% python3 -q
>>> import numpy as np
>>> from numpy import linalg as LA
>>> np.set_printoptions(precision=2, suppress=True, linewidth=120)
>>> theta = np.deg2rad(90)
>>> X = np.eye(13)
>>> X[np.ix_([11, 1], [11, 1])] = [[np.cos(theta), -np.sin(theta)], [np.sin(theta), np.cos(theta)]]
>>> X.round(2) + 0
array([[ 1.,  0.,  0.,  0.,  0.,  0.,  0.,  0.,  0.,  0.,  0.,  0.,  0.],
       [ 0.,  0.,  0.,  0.,  0.,  0.,  0.,  0.,  0.,  0.,  0.,  1.,  0.],
       [ 0.,  0.,  1.,  0.,  0.,  0.,  0.,  0.,  0.,  0.,  0.,  0.,  0.],
       [ 0.,  0.,  0.,  1.,  0.,  0.,  0.,  0.,  0.,  0.,  0.,  0.,  0.],
       [ 0.,  0.,  0.,  0.,  1.,  0.,  0.,  0.,  0.,  0.,  0.,  0.,  0.],
       [ 0.,  0.,  0.,  0.,  0.,  1.,  0.,  0.,  0.,  0.,  0.,  0.,  0.],
       [ 0.,  0.,  0.,  0.,  0.,  0.,  1.,  0.,  0.,  0.,  0.,  0.,  0.],
       [ 0.,  0.,  0.,  0.,  0.,  0.,  0.,  1.,  0.,  0.,  0.,  0.,  0.],
       [ 0.,  0.,  0.,  0.,  0.,  0.,  0.,  0.,  1.,  0.,  0.,  0.,  0.],
       [ 0.,  0.,  0.,  0.,  0.,  0.,  0.,  0.,  0.,  1.,  0.,  0.,  0.],
       [ 0.,  0.,  0.,  0.,  0.,  0.,  0.,  0.,  0.,  0.,  1.,  0.,  0.],
       [ 0., -1.,  0.,  0.,  0.,  0.,  0.,  0.,  0.,  0.,  0.,  0.,  0.],
       [ 0.,  0.,  0.,  0.,  0.,  0.,  0.,  0.,  0.,  0.,  0.,  0.,  1.]])
>>> K = np.load("x.npy")
>>> K
array([[ 4.,  4., -5.,  9., -5.,  1.,  8.],
       [ 1.,  7.,  4.,  4.,  0., -4., -9.],
       [-6.,  5.,  6., -8., -5.,  9.,  0.],
       [-6., -3.,  0.,  9., -8., -9.,  2.],
       [ 0.,  0.,  0.,  0., -3.,  3., -3.],
       [ 0.,  0.,  0.,  0., -3., -2., -2.],
       [ 0.,  0.,  0.,  0.,  1.,  4., -1.]])
>>> U, sv, VT = LA.svd(K, full_matrices=False)
>>> np.round(U.T @ U, 2) + 0
array([[1., 0., 0., 0., 0., 0., 0.],
       [0., 1., 0., 0., 0., 0., 0.],
       [0., 0., 1., 0., 0., 0., 0.],
       [0., 0., 0., 1., 0., 0., 0.],
       [0., 0., 0., 0., 1., 0., 0.],
       [0., 0., 0., 0., 0., 1., 0.],
       [0., 0., 0., 0., 0., 0., 1.]])
>>> (sv > 1e-8).sum()
np.int64(7)
>>> np.abs(U[:, 0]).round(6).argmax()
np.int64(3)
>>> U.shape, sv.shape, VT.shape
((7, 7), (7,), (7, 7))
>>> np.round(VT @ VT.T, 2) + 0
array([[1., 0., 0., 0., 0., 0., 0.],
       [0., 1., 0., 0., 0., 0., 0.],
       [0., 0., 1., 0., 0., 0., 0.],
       [0., 0., 0., 1., 0., 0., 0.],
       [0., 0., 0., 0., 1., 0., 0.],
       [0., 0., 0., 0., 0., 1., 0.],
       [0., 0., 0., 0., 0., 0., 1.]])
>>> np.allclose(U * sv @ VT, K)
True
>>> np.round(U.T @ K @ VT.T, 2) + 0
array([[21.02,  0.  ,  0.  ,  0.  ,  0.  ,  0.  ,  0.  ],
       [ 0.  , 14.71,  0.  ,  0.  ,  0.  ,  0.  ,  0.  ],
       [ 0.  ,  0.  , 13.77,  0.  ,  0.  ,  0.  ,  0.  ],
       [ 0.  ,  0.  ,  0.  , 11.4 ,  0.  ,  0.  ,  0.  ],
       [ 0.  ,  0.  ,  0.  ,  0.  ,  4.77,  0.  ,  0.  ],
       [ 0.  ,  0.  ,  0.  ,  0.  ,  0.  ,  3.21,  0.  ],
       [ 0.  ,  0.  ,  0.  ,  0.  ,  0.  ,  0.  ,  0.11]])
